$ python3 -q
>>> import numpy as np
>>> import numpy.linalg as la
>>> np.set_printoptions(precision=3, suppress=True, linewidth=200, legacy="1.25")
>>> tidy = lambda a: np.round(a, 3) + 0
>>> K = np.load("case15.npy")
>>> print(K)
[[1.    0.7   0.49  0.343 0.24  0.168 0.118 0.082 0.058 0.04  0.028 0.02 ]
 [0.7   1.    0.7   0.49  0.343 0.24  0.168 0.118 0.082 0.058 0.04  0.028]
 [0.49  0.7   1.    0.7   0.49  0.343 0.24  0.168 0.118 0.082 0.058 0.04 ]
 [0.343 0.49  0.7   1.    0.7   0.49  0.343 0.24  0.168 0.118 0.082 0.058]
 [0.24  0.343 0.49  0.7   1.    0.7   0.49  0.343 0.24  0.168 0.118 0.082]
 [0.168 0.24  0.343 0.49  0.7   1.    0.7   0.49  0.343 0.24  0.168 0.118]
 [0.118 0.168 0.24  0.343 0.49  0.7   1.    0.7   0.49  0.343 0.24  0.168]
 [0.082 0.118 0.168 0.24  0.343 0.49  0.7   1.    0.7   0.49  0.343 0.24 ]
 [0.058 0.082 0.118 0.168 0.24  0.343 0.49  0.7   1.    0.7   0.49  0.343]
 [0.04  0.058 0.082 0.118 0.168 0.24  0.343 0.49  0.7   1.    0.7   0.49 ]
 [0.028 0.04  0.058 0.082 0.118 0.168 0.24  0.343 0.49  0.7   1.    0.7  ]
 [0.02  0.028 0.04  0.058 0.082 0.118 0.168 0.24  0.343 0.49  0.7   1.   ]]
>>> print(tidy(np.sort(np.abs(la.eigvals(K)))))
[0.18  0.187 0.205 0.231 0.271 0.333 0.433 0.602 0.905 1.493 2.653 4.506]
>>> print((K + K.T) / 2)
[[1.    0.7   0.49  0.343 0.24  0.168 0.118 0.082 0.058 0.04  0.028 0.02 ]
 [0.7   1.    0.7   0.49  0.343 0.24  0.168 0.118 0.082 0.058 0.04  0.028]
 [0.49  0.7   1.    0.7   0.49  0.343 0.24  0.168 0.118 0.082 0.058 0.04 ]
 [0.343 0.49  0.7   1.    0.7   0.49  0.343 0.24  0.168 0.118 0.082 0.058]
 [0.24  0.343 0.49  0.7   1.    0.7   0.49  0.343 0.24  0.168 0.118 0.082]
 [0.168 0.24  0.343 0.49  0.7   1.    0.7   0.49  0.343 0.24  0.168 0.118]
 [0.118 0.168 0.24  0.343 0.49  0.7   1.    0.7   0.49  0.343 0.24  0.168]
 [0.082 0.118 0.168 0.24  0.343 0.49  0.7   1.    0.7   0.49  0.343 0.24 ]
 [0.058 0.082 0.118 0.168 0.24  0.343 0.49  0.7   1.    0.7   0.49  0.343]
 [0.04  0.058 0.082 0.118 0.168 0.24  0.343 0.49  0.7   1.    0.7   0.49 ]
 [0.028 0.04  0.058 0.082 0.118 0.168 0.24  0.343 0.49  0.7   1.    0.7  ]
 [0.02  0.028 0.04  0.058 0.082 0.118 0.168 0.24  0.343 0.49  0.7   1.   ]]
>>> print(tidy(la.det(K)))
0.001
>>> la.determinant(K)
Traceback (most recent call last):
  File "<python-input-9>", line 1, in <module>
    la.determinant(K)
    ^^^^^^^^^^^^^^
AttributeError: module 'numpy.linalg' has no attribute 'determinant'
>>> print(np.allclose(K, K.T))
True
>>> w, vecs = la.eigvalsh(K)
Traceback (most recent call last):
  File "<python-input-11>", line 1, in <module>
    w, vecs = la.eigvalsh(K)
    ^^^^^^^
ValueError: too many values to unpack (expected 2)
>>> w, vecs = la.eigh(K)
>>> print((w > 1e-8).sum(), (w < -1e-8).sum())
12 0
>>> print(tidy(w))
[0.18  0.187 0.205 0.231 0.271 0.333 0.433 0.602 0.905 1.493 2.653 4.506]
>>> print(tidy(la.eigvalsh(K + 5 * np.eye(12))))
[5.18  5.187 5.205 5.231 5.271 5.333 5.433 5.602 5.905 6.493 7.653 9.506]
>>> print(tidy(la.eigvalsh(K @ K)))
[ 0.032  0.035  0.042  0.054  0.073  0.111  0.188  0.362  0.82   2.228  7.039 20.307]
>>> print(tidy(la.svd(K, compute_uv=False)))
[4.506 2.653 1.493 0.905 0.602 0.433 0.333 0.271 0.231 0.205 0.187 0.18 ]
>>> print(tidy(vecs @ np.diag(w) @ vecs.T))
[[1.    0.7   0.49  0.343 0.24  0.168 0.118 0.082 0.058 0.04  0.028 0.02 ]
 [0.7   1.    0.7   0.49  0.343 0.24  0.168 0.118 0.082 0.058 0.04  0.028]
 [0.49  0.7   1.    0.7   0.49  0.343 0.24  0.168 0.118 0.082 0.058 0.04 ]
 [0.343 0.49  0.7   1.    0.7   0.49  0.343 0.24  0.168 0.118 0.082 0.058]
 [0.24  0.343 0.49  0.7   1.    0.7   0.49  0.343 0.24  0.168 0.118 0.082]
 [0.168 0.24  0.343 0.49  0.7   1.    0.7   0.49  0.343 0.24  0.168 0.118]
 [0.118 0.168 0.24  0.343 0.49  0.7   1.    0.7   0.49  0.343 0.24  0.168]
 [0.082 0.118 0.168 0.24  0.343 0.49  0.7   1.    0.7   0.49  0.343 0.24 ]
 [0.058 0.082 0.118 0.168 0.24  0.343 0.49  0.7   1.    0.7   0.49  0.343]
 [0.04  0.058 0.082 0.118 0.168 0.24  0.343 0.49  0.7   1.    0.7   0.49 ]
 [0.028 0.04  0.058 0.082 0.118 0.168 0.24  0.343 0.49  0.7   1.    0.7  ]
 [0.02  0.028 0.04  0.058 0.082 0.118 0.168 0.24  0.343 0.49  0.7   1.   ]]
>>> print(tidy(vecs.T @ vecs))
[[1. 0. 0. 0. 0. 0. 0. 0. 0. 0. 0. 0.]
 [0. 1. 0. 0. 0. 0. 0. 0. 0. 0. 0. 0.]
 [0. 0. 1. 0. 0. 0. 0. 0. 0. 0. 0. 0.]
 [0. 0. 0. 1. 0. 0. 0. 0. 0. 0. 0. 0.]
 [0. 0. 0. 0. 1. 0. 0. 0. 0. 0. 0. 0.]
 [0. 0. 0. 0. 0. 1. 0. 0. 0. 0. 0. 0.]
 [0. 0. 0. 0. 0. 0. 1. 0. 0. 0. 0. 0.]
 [0. 0. 0. 0. 0. 0. 0. 1. 0. 0. 0. 0.]
 [0. 0. 0. 0. 0. 0. 0. 0. 1. 0. 0. 0.]
 [0. 0. 0. 0. 0. 0. 0. 0. 0. 1. 0. 0.]
 [0. 0. 0. 0. 0. 0. 0. 0. 0. 0. 1. 0.]
 [0. 0. 0. 0. 0. 0. 0. 0. 0. 0. 0. 1.]]
>>> print(np.abs(vecs[:, -1]).round(6).argmax())
5
>>> print(tidy(vecs.T @ K @ vecs))
[[0.18  0.    0.    0.    0.    0.    0.    0.    0.    0.    0.    0.   ]
 [0.    0.187 0.    0.    0.    0.    0.    0.    0.    0.    0.    0.   ]
 [0.    0.    0.205 0.    0.    0.    0.    0.    0.    0.    0.    0.   ]
 [0.    0.    0.    0.231 0.    0.    0.    0.    0.    0.    0.    0.   ]
 [0.    0.    0.    0.    0.271 0.    0.    0.    0.    0.    0.    0.   ]
 [0.    0.    0.    0.    0.    0.333 0.    0.    0.    0.    0.    0.   ]
 [0.    0.    0.    0.    0.    0.    0.433 0.    0.    0.    0.    0.   ]
 [0.    0.    0.    0.    0.    0.    0.    0.602 0.    0.    0.    0.   ]
 [0.    0.    0.    0.    0.    0.    0.    0.    0.905 0.    0.    0.   ]
 [0.    0.    0.    0.    0.    0.    0.    0.    0.    1.493 0.    0.   ]
 [0.    0.    0.    0.    0.    0.    0.    0.    0.    0.    2.653 0.   ]
 [0.    0.    0.    0.    0.    0.    0.    0.    0.    0.    0.    4.506]]
>>> print(tidy(w.sum()), np.trace(K))
12.0 12.0
>>> print(np.unique(w.round(6) + 0, return_counts=True)[1])
[1 1 1 1 1 1 1 1 1 1 1 1]
>>> q, R = la.qr(K)
>>> print(tidy(abs(R[0, 0])), tidy(la.norm(K[:, 0])))
1.4 1.4
>>> print(tidy(q.T @ q))
[[1. 0. 0. 0. 0. 0. 0. 0. 0. 0. 0. 0.]
 [0. 1. 0. 0. 0. 0. 0. 0. 0. 0. 0. 0.]
 [0. 0. 1. 0. 0. 0. 0. 0. 0. 0. 0. 0.]
 [0. 0. 0. 1. 0. 0. 0. 0. 0. 0. 0. 0.]
 [0. 0. 0. 0. 1. 0. 0. 0. 0. 0. 0. 0.]
 [0. 0. 0. 0. 0. 1. 0. 0. 0. 0. 0. 0.]
 [0. 0. 0. 0. 0. 0. 1. 0. 0. 0. 0. 0.]
 [0. 0. 0. 0. 0. 0. 0. 1. 0. 0. 0. 0.]
 [0. 0. 0. 0. 0. 0. 0. 0. 1. 0. 0. 0.]
 [0. 0. 0. 0. 0. 0. 0. 0. 0. 1. 0. 0.]
 [0. 0. 0. 0. 0. 0. 0. 0. 0. 0. 1. 0.]
 [0. 0. 0. 0. 0. 0. 0. 0. 0. 0. 0. 1.]]
>>> print(np.allclose(R.T @ R, K.T @ K))
True
>>> print(tidy(np.abs(np.diag(R))))
[1.4   0.51  0.51  0.51  0.51  0.509 0.508 0.506 0.502 0.493 0.473 0.418]
>>> m1 = np.loadtxt("block16.csv", delimiter=",")
>>> print(tidy(m1))
[[0.5   0.    0.    0.    0.    0.25  0.    0.    0.    0.25  0.   ]
 [0.    0.4   0.2   0.    0.    0.    0.    0.2   0.    0.2   0.   ]
 [0.2   0.    0.2   0.    0.2   0.2   0.    0.    0.    0.    0.2  ]
 [0.167 0.    0.167 0.167 0.    0.167 0.167 0.    0.167 0.    0.   ]
 [0.25  0.    0.    0.    0.25  0.    0.    0.    0.25  0.25  0.   ]
 [0.    0.    0.    0.    0.    0.333 0.333 0.333 0.    0.    0.   ]
 [0.    0.    0.    0.    0.    0.    1.    0.    0.    0.    0.   ]
 [0.    0.143 0.143 0.    0.143 0.    0.    0.286 0.    0.143 0.143]
 [0.    0.25  0.    0.    0.    0.    0.    0.25  0.25  0.    0.25 ]
 [0.    0.    0.25  0.    0.25  0.25  0.    0.    0.    0.25  0.   ]
 [0.2   0.2   0.    0.    0.    0.    0.    0.    0.2   0.2   0.2  ]]
>>> vec = np.array([0, 0, 0, 3, 0, -2, 2, -3, -1, 1, -2])
>>> a = np.maximum(m1 @ vec, 0)
>>> print(tidy(np.maximum(m1 @ vec, 0) - np.maximum(-m1 @ vec, 0)))
[-0.25  -0.4   -0.8    0.333  0.    -1.     2.    -1.    -1.5   -0.25  -0.4  ]
>>> print(np.maximum(m1 @ (3 * vec), 0))
[0. 0. 0. 1. 0. 0. 6. 0. 0. 0. 0.]
>>> print(tidy(m1.T @ a))
[0.056 0.    0.056 0.056 0.    0.056 2.056 0.    0.056 0.    0.   ]
>>> print(tidy((m1 - m1.T) / 2))
[[ 0.     0.    -0.1   -0.083 -0.125  0.125  0.     0.     0.     0.125 -0.1  ]
 [ 0.     0.     0.1    0.     0.     0.     0.     0.029 -0.125  0.1   -0.1  ]
 [ 0.1   -0.1    0.    -0.083  0.1    0.1    0.    -0.071  0.    -0.125  0.1  ]
 [ 0.083  0.     0.083  0.     0.     0.083  0.083  0.     0.083  0.     0.   ]
 [ 0.125  0.    -0.1    0.     0.     0.     0.    -0.071  0.125  0.     0.   ]
 [-0.125  0.    -0.1   -0.083  0.     0.     0.167  0.167  0.    -0.125  0.   ]
 [ 0.     0.     0.    -0.083  0.    -0.167  0.     0.     0.     0.     0.   ]
 [ 0.    -0.029  0.071  0.     0.071 -0.167  0.     0.    -0.125  0.071  0.071]
 [ 0.     0.125  0.    -0.083 -0.125  0.     0.     0.125  0.     0.     0.025]
 [-0.125 -0.1    0.125  0.     0.     0.125  0.    -0.071  0.     0.    -0.1  ]
 [ 0.1    0.1   -0.1    0.     0.     0.     0.    -0.071 -0.025  0.1    0.   ]]
>>> print(np.allclose(m1 @ m1.T, m1.T @ m1))
False
